In [1]: import numpy as np

In [2]: import numpy.linalg as la

In [3]: np.set_printoptions(precision=1, suppress=True, linewidth=140, sign=" ")

In [4]: data = np.load("m.npy")

In [5]: data
Out[5]: 
array([[  0.,  -5.,   5.],
       [ -5.,  24., -25.],
       [  5., -25.,  24.]])

In [6]: # symmetric

In [7]: cov = data.T @ data

In [8]: la.eigvalsh(cov)[::-1]
Out[8]: array([ 2500.,     1.,     1.])

In [9]: cov
Out[9]: 
array([[   50.,  -245.,   245.],
       [ -245.,  1226., -1225.],
       [  245., -1225.,  1226.]])

In [10]: (data @ data.T).shape
Out[10]: (3, 3)

In [11]: la.svd(data, compute_uv=False) ** 2
Out[11]: array([ 2500.,     1.,     1.])

In [12]: np.trace(cov), (data ** 2).sum()
Out[12]: (np.float64(2502.0), np.float64(2502.0))

In [13]: np.diag(cov)
Out[13]: array([   50.,  1226.,  1226.])

In [14]: th = np.deg2rad(135)

In [15]: J = np.eye(3)

In [16]: J[np.ix_([1, 2], [1, 2])] = [[np.cos(th), -np.sin(th)], [np.sin(th), np.cos(th)]]

In [17]: J
Out[17]: 
array([[ 1. ,  0. ,  0. ],
       [ 0. , -0.7, -0.7],
       [ 0. ,  0.7, -0.7]])

In [18]: # keeps lengths

In [19]: Q, Rm = la.qr(J)

In [20]: np.round(Q.T @ Q, 1) + 0
Out[20]: 
array([[ 1.,  0.,  0.],
       [ 0.,  1.,  0.],
       [ 0.,  0.,  1.]])

In [21]: Q @ Rm
Out[21]: 
array([[ 1. ,  0. ,  0. ],
       [ 0. , -0.7, -0.7],
       [ 0. ,  0.7, -0.7]])

In [22]: np.allclose(Rm.T @ Rm, J.T @ J)
Out[22]: True

In [23]: M = np.load("layer9.npy")

In [24]: M
Out[24]: 
array([[ 0., -1., -1., -1.],
       [-1.,  0., -1., -1.],
       [-1., -1.,  0., -1.],
       [-1., -1., -1.,  0.]])

In [25]: w, vecs = la.eigh(M)

In [26]: vec = np.array([-1, 2, -4, 3])

In [27]: vecs * np.maximum(w, 0) @ vecs.T
Out[27]: 
array([[ 0.8, -0.2, -0.2, -0.2],
       [-0.2,  0.7, -0.2, -0.2],
       [-0.2, -0.2,  0.7, -0.3],
       [-0.2, -0.2, -0.3,  0.8]])

In [28]: np.abs(M).sum(axis=1).max(), np.abs(w).max()
Out[28]: (np.float64(3.0), np.float64(3.0))

In [29]: vec @ M @ vec
Out[29]: np.float64(30.0)

In [30]: vec @ M @ vec / (vec @ vec), w[0], w[-1]
Out[30]: (np.float64(1.0), np.float64(-3.0), np.float64(1.0))

In [31]: round(float(la.norm(M, 2)), 1)
Out[31]: 3.0

In [32]: la.norm(M, axis=1).argmax()
Out[32]: np.int64(0)

In [33]: np.round(la.norm(M[0], 1), 1), np.round(la.norm(M[0], np.inf), 1)
Out[33]: (np.float64(3.0), np.float64(1.0))

In [34]: M[0] @ M[3]
Out[34]: np.float64(2.0)

In [35]: la.norm(M, axis=0)
Out[35]: array([ 1.7,  1.7,  1.7,  1.7])

In [36]: np.round(la.norm(M, 1), 1), round(la.norm(M, np.inf), 1)
Out[36]: (np.float64(3.0), np.float64(3.0))

In [37]: vec = np.array([-3, 3, -5, -2])

In [38]: y = M @ vec

In [39]: coef, lr = np.zeros(4), 1 / la.norm(M, 2) ** 2

In [40]: for i in range(60):
    ...:     coef -= lr * M.T @ (M @ coef - y)
    ...:     if i % 10 == 0: print(i, round(la.norm(M @ coef - y), 1))
    ...: 
0 5.2
10 1.6
20 0.5
30 0.2
40 0.0
50 0.0

In [41]: coef
Out[41]: array([-3.,  3., -5., -2.])

In [42]: round(float(la.cond(M)), 1)
Out[42]: 3.0

In [43]: u = np.array([0, 1, 0, 3])

In [44]: out = M + np.outer(u, np.eye(4)[0])

In [45]: la.matrix_rank(out - M)
Out[45]: np.int64(1)

In [46]: out
Out[46]: 
array([[ 0., -1., -1., -1.],
       [ 0.,  0., -1., -1.],
       [-1., -1.,  0., -1.],
       [ 2., -1., -1.,  0.]])

In [47]: la.matrix_rank(la.inv(out) - la.inv(M), tol=1e-8)
Out[47]: np.int64(1)

In [48]: arr = np.loadtxt("dump.csv", delimiter=",")

In [49]: arr
Out[49]: 
array([[ 0.,  0.,  3.,  2.],
       [ 0.,  3.,  4.,  5.],
       [ 0.,  0.,  3.,  4.],
       [ 0.,  0.,  0.,  4.]])

In [50]: # triangular: eigenvalues sit on the diagonal

In [51]: vec = np.array([0, 2, 4])

In [52]: np.abs(la.eigvals(J))
Out[52]: array([ 1.,  1.,  1.])

In [53]: J.T @ (J @ vec)
Out[53]: array([ 0.,  2.,  4.])

In [54]: np.round(la.det(J), 1)
Out[54]: np.float64(1.0)

In [55]: la.inv(J)
Out[55]: 
array([[ 1. ,  0. ,  0. ],
       [ 0. , -0.7,  0.7],
       [-0. , -0.7, -0.7]])

In [56]: np.sort(np.abs(np.degrees(np.angle(la.eigvals(J)))))
Out[56]: array([   0.,  135.,  135.])
